>>> import numpy as np
>>> import numpy.linalg as la
>>> np.set_printoptions(precision=2, suppress=True, linewidth=120)
>>> rd = lambda a: np.round(a, 2) + 0
>>> data = np.loadtxt("run15.csv", delimiter=",")
>>> data
array([[0., 1., 0., 0., 0., 0.],
       [1., 0., 0., 0., 0., 0.],
       [2., 1., 0., 0., 0., 0.],
       [0., 0., 0., 1., 0., 0.],
       [0., 0., 1., 0., 0., 0.],
       [0., 0., 2., 1., 0., 0.],
       [0., 0., 0., 0., 0., 1.],
       [0., 0., 0., 0., 1., 0.],
       [0., 0., 0., 0., 2., 1.]])
>>> def softmax(z):
...     e = np.exp(z - z.max(axis=-1, keepdims=True))
...     return e / e.sum(axis=-1, keepdims=True)
... 
>>> rd(softmax(data[0] + 5))
array([0.13, 0.35, 0.13, 0.13, 0.13, 0.13])
>>> rd(softmax(10 * data[0]))
array([0., 1., 0., 0., 0., 0.])
>>> rd(softmax(data[0]))
array([0.13, 0.35, 0.13, 0.13, 0.13, 0.13])
>>> scores = data @ data.T / np.sqrt(6)
>>> softmax(scores).round(6).argmax(axis=1)
array([0, 2, 2, 3, 5, 5, 6, 8, 8])
>>> A = np.load("data.npy")
>>> A
array([[ 0, 19,  0, 29,  0,  0, 15,  0, 30,  0,  9,  0],
       [10, 18,  0, 26,  0,  0,  9,  0, 23,  0, 23,  0],
       [ 0,  8,  8, 28,  0,  0, 11,  0, 36,  0,  7,  0],
       [ 1,  4,  7, 12,  0,  0,  6,  0, 17,  0,  0,  0],
       [ 1,  7,  0, 17,  0,  0,  0,  0, 14,  0, 29,  0],
       [10, 10,  0, 17,  0,  0,  9,  0, 19,  0,  7,  0],
       [37,  4,  0, 18,  0,  0,  2,  0, 20,  0, 27,  4],
       [ 1,  0,  0, 16,  0,  0,  0,  0, 20,  0, 27,  0],
       [10, 20,  0, 38,  0,  0, 17,  0, 40,  0, 23,  0],
       [ 1,  9,  0, 29,  0,  0,  2,  0, 31,  0, 29,  0],
       [ 0, 26,  0, 29,  0,  0, 13,  0, 24,  0, 11,  0],
       [ 0, 16,  0, 37,  0,  0, 11,  0, 40,  0, 23,  0],
       [ 1, 28,  0, 26,  0,  0, 22,  1, 22,  0,  3,  0],
       [ 1,  4,  7, 12,  0,  0,  6,  0, 17,  0,  0,  0],
       [ 0,  6,  0,  8,  0,  2,  0,  0,  4, 12, 15,  0],
       [ 1,  9,  0, 29,  0,  0,  2,  0, 31,  0, 29,  0],
       [ 1,  9,  0, 29,  0,  0,  2,  0, 31,  0, 29,  0],
       [ 1, 15,  0, 13,  0,  0, 10,  1, 11,  0,  1,  0],
       [10, 10,  0, 17,  0,  0,  9,  0, 19,  0,  7,  0],
       [10, 13,  0, 22,  0,  0,  0,  0, 16,  0, 37,  0],
       [ 1,  9,  0, 29,  0,  0,  2,  0, 31,  0, 29,  0],
       [ 0,  6,  1, 16,  0,  0,  3,  0, 19,  0,  7,  0],
       [ 1, 15,  0, 13,  0,  0, 10,  1, 11,  0,  1,  0],
       [ 0, 17,  0, 17,  0,  0,  7,  0, 13,  0,  9,  0],
       [19, 13,  0, 30,  0,  0,  8,  0, 31,  0, 29,  0],
       [10,  0,  6,  4,  0,  0,  0,  0,  8,  0,  5,  2],
       [ 0, 14,  0, 25,  0,  0,  3,  0, 23,  0, 23,  0],
       [10, 23,  0, 30,  0,  0, 21,  0, 30,  0,  9,  0],
       [10, 15,  0, 34,  0,  0,  5,  0, 33,  0, 37,  0],
       [ 0, 11,  8, 20,  1,  0, 15,  0, 26,  0,  0,  0],
       [28,  6,  0, 22,  0,  0,  0,  0, 22,  0, 35,  0],
       [ 1,  2,  0,  0,  0,  2,  0,  1,  0,  0,  0,  0],
       [ 0,  8,  0, 20,  0,  0,  0,  0, 21,  0, 15,  0],
       [ 1, 22,  0, 42,  0,  0, 14,  0, 42,  0, 31,  0],
       [ 1,  7,  0, 17,  0,  0,  0,  0, 14,  0, 29,  0],
       [10, 18,  0, 26,  0,  0,  9,  0, 23,  0, 23,  0],
       [ 0, 13,  2, 24,  0,  0, 12,  0, 28,  0,  1,  0],
       [ 1, 14,  1, 33,  0,  0, 14,  0, 38,  0, 15,  0],
       [10,  0,  6, 12,  0,  0,  0,  0, 18,  0, 19,  0],
       [10, 13,  0, 22,  0,  0,  0,  0, 16,  0, 37,  0],
       [19, 14,  0, 10,  0,  0,  4,  1,  4,  0, 15,  0],
       [ 0, 11,  8, 20,  1,  0, 15,  0, 26,  0,  0,  0],
       [ 0, 13,  0, 16,  0,  0,  1,  0, 13,  7,  9,  0],
       [ 0,  8,  0, 20,  0,  0,  0,  0, 21,  0, 15,  0]])
>>> cen = (A - A.mean(axis=0)) / A.std(axis=0)
>>> np.argwhere(np.abs(cen) > 2)
array([[ 2,  2],
       [ 3,  2],
       [ 6,  0],
       [ 6, 11],
       [10,  1],
       [12,  1],
       [12,  6],
       [12,  7],
       [13,  2],
       [14,  5],
       [14,  9],
       [17,  7],
       [22,  7],
       [25, 11],
       [27,  6],
       [29,  2],
       [29,  4],
       [30,  0],
       [31,  3],
       [31,  5],
       [31,  7],
       [31,  8],
       [33,  3],
       [33,  8],
       [40,  7],
       [41,  2],
       [41,  4],
       [42,  9]])
>>> coef = la.lstsq(np.delete(cen, 9, axis=1), cen[:, 9])[0]
>>> rd(coef)
array([ 0.02, -0.59,  0.08,  2.72,  0.02,  0.58, -0.04, -0.39, -2.3 , -0.66,  0.02])
>>> M = np.load("out16.npy")
>>> M
array([[-1, -2, -2,  0,  0,  2, -2,  0,  0,  1,  0,  0,  0],
       [ 1, -2,  2,  0,  1, -1, -1,  0,  0,  1,  0,  2, -2],
       [-2, -2, -4,  2,  0,  0,  2,  2, -2,  0, -1,  0,  1],
       [ 1,  0,  2, -2,  2,  2, -2,  1,  0,  2,  2,  2, -1],
       [-1, -2, -2,  2,  0, -2,  2,  2, -2,  2, -2, -1,  0],
       [-1, -1, -2,  1, -1, -2,  0, -2,  1,  0,  0,  1, -2],
       [ 1,  2,  2,  0,  0, -1,  1,  2,  2, -1, -1, -1, -2],
       [-2,  2, -4, -1,  0,  0,  2,  1, -1,  2, -1, -1,  1],
       [-2, -1, -4, -2,  1, -2, -2,  0, -1,  2, -1,  0,  0]])
>>> print(la.norm(M, axis=1).argmax())
2
>>> rd(la.norm(M, axis=1))
array([4.24, 4.58, 6.48, 5.92, 6.16, 4.69, 5.1 , 6.16, 6.32])
>>> rd(la.norm(M) ** 2 / la.norm(M, 2) ** 2)
np.float64(2.24)
>>> rd(la.norm(M[6] - M[3]))
np.float64(7.94)
>>> rd(la.norm(M, 2))
np.float64(11.18)
>>> sig = 5 * 0.5 ** np.arange(6)
>>> rng = np.random.default_rng(46)
>>> X = rng.normal(size=(12, 6)) * rng.permutation(sig)
>>> rd(X)
array([[-0.16,  1.52, -1.36,  0.46, -2.92, -0.22],
       [-0.01, -0.56,  0.44,  0.33,  0.79, -0.06],
       [-0.29, -1.32,  1.18,  1.07, -0.01, -0.19],
       [-0.05,  0.99,  0.96, -0.78,  0.03,  0.09],
       [ 0.26, -2.5 , -2.06,  0.32,  4.83,  0.18],
       [-0.34,  1.21, -2.18, -0.08, -0.83,  0.05],
       [ 0.53, -1.23,  4.3 ,  0.05,  2.03,  0.13],
       [-0.03,  0.84,  6.14, -0.7 ,  3.25,  0.05],
       [ 0.48, -2.58, -0.18, -0.3 , -1.65, -0.3 ],
       [-0.08, -0.34, -5.69, -0.57,  1.93, -0.03],
       [ 0.32,  2.68,  0.03, -0.02, -3.99, -0.32],
       [-0.09, -0.93,  3.1 ,  0.61, -0.64,  0.05]])
>>> cen = (X - X.mean(axis=0)) / X.std(axis=0)
>>> rd(cen.std(axis=0))
array([1., 1., 1., 1., 1., 1.])
>>> np.argwhere(np.abs(cen) > 2)
array([[9, 2]])
>>> coef = la.lstsq(np.delete(cen, 2, axis=1), cen[:, 2])[0]
>>> rd(1 - np.var(cen[:, 2] - np.delete(cen, 2, axis=1) @ coef))
np.float64(0.14)
>>> rd(coef)
array([0.37, 0.31, 0.26, 0.09, 0.26])
>>> Y = np.c_[X[:, :5] @ np.array([[5, -1, -5, 0, 0],
...     [-2, -4, 0, -2, 4],
...     [2, -2, 1, -5, -5],
...     [3, -2, 3, 3, 2],
...     [1, -1, -1, 4, 0]]), np.array([0, 1, 5, 0, 0, 4, 0, 4, 3, 1, 0, 5])]
>>> rd(Y)
array([[ -8.1 ,  -1.21,   3.72,  -6.59,  13.78,   0.  ],
       [  3.74,  -0.08,   0.67,   3.06,  -3.78,   1.  ],
       [  6.75,   1.06,   5.87,  -0.1 ,  -9.01,   5.  ],
       [ -2.65,  -4.31,  -1.14,  -9.04,  -2.42,   0.  ],
       [  7.96,   8.41,  -7.25,  35.59,   0.95,   0.  ],
       [ -9.57,   0.85,   0.13,   4.94,  15.6 ,   4.  ],
       [ 15.87,  -6.35,  -0.24, -10.74, -26.28,   0.  ],
       [ 11.59, -17.48,   0.96, -21.47, -28.73,   4.  ],
       [  4.65,  12.46,  -1.84,  -1.46, -10.04,   3.  ],
       [-10.88,  12.05,  -8.95,  35.13,  25.94,   1.  ],
       [ -7.77,  -7.08,   2.36, -21.54,  10.56,   0.  ],
       [  8.82,  -2.97,   6.  , -14.39, -18.03,   5.  ]])
>>> rd(la.norm(la.qr(X)[0].T @ Y, axis=0) ** 2 / ((Y ** 2).sum(axis=0) + 1e-12))
array([1.  , 1.  , 1.  , 1.  , 1.  , 0.53])
>>> print(rd(la.lstsq(X, Y[:, 0])[0]))
[ 5. -2.  2.  3.  1.  0.]
>>> la.matrix_rank(np.c_[X, Y])
np.int64(7)
>>> la.matrix_rank(Y)
np.int64(6)
>>> Uu, sig, VT = la.svd(Y, full_matrices=False)
>>> rd(np.sqrt((sig ** 2).sum())), rd(la.norm(Y))
(np.float64(96.14), np.float64(96.14))
>>> rd(Uu.T @ Uu)
array([[1., 0., 0., 0., 0., 0.],
       [0., 1., 0., 0., 0., 0.],
       [0., 0., 1., 0., 0., 0.],
       [0., 0., 0., 1., 0., 0.],
       [0., 0., 0., 0., 1., 0.],
       [0., 0., 0., 0., 0., 1.]])
>>> rd(VT @ VT.T)
array([[1., 0., 0., 0., 0., 0.],
       [0., 1., 0., 0., 0., 0.],
       [0., 0., 1., 0., 0., 0.],
       [0., 0., 0., 1., 0., 0.],
       [0., 0., 0., 0., 1., 0.],
       [0., 0., 0., 0., 0., 1.]])
>>> (sig > 1e-8).sum()
np.int64(6)
>>> print(np.allclose(Uu * sig @ VT, Y))
True
>>> rd(np.cumsum(sig ** 2) / np.sum(sig ** 2))
array([0.7 , 0.95, 0.98, 0.99, 1.  , 1.  ])
>>> rd(Uu.T @ Y @ VT.T)
array([[80.52,  0.  ,  0.  ,  0.  ,  0.  ,  0.  ],
       [ 0.  , 47.99,  0.  ,  0.  ,  0.  ,  0.  ],
       [ 0.  ,  0.  , 16.48,  0.  ,  0.  ,  0.  ],
       [ 0.  ,  0.  ,  0.  , 10.38,  0.  ,  0.  ],
       [ 0.  ,  0.  ,  0.  ,  0.  ,  7.87,  0.  ],
       [ 0.  ,  0.  ,  0.  ,  0.  ,  0.  ,  3.82]])
>>> Uu.shape, sig.shape, VT.shape
((12, 6), (6,), (6, 6))
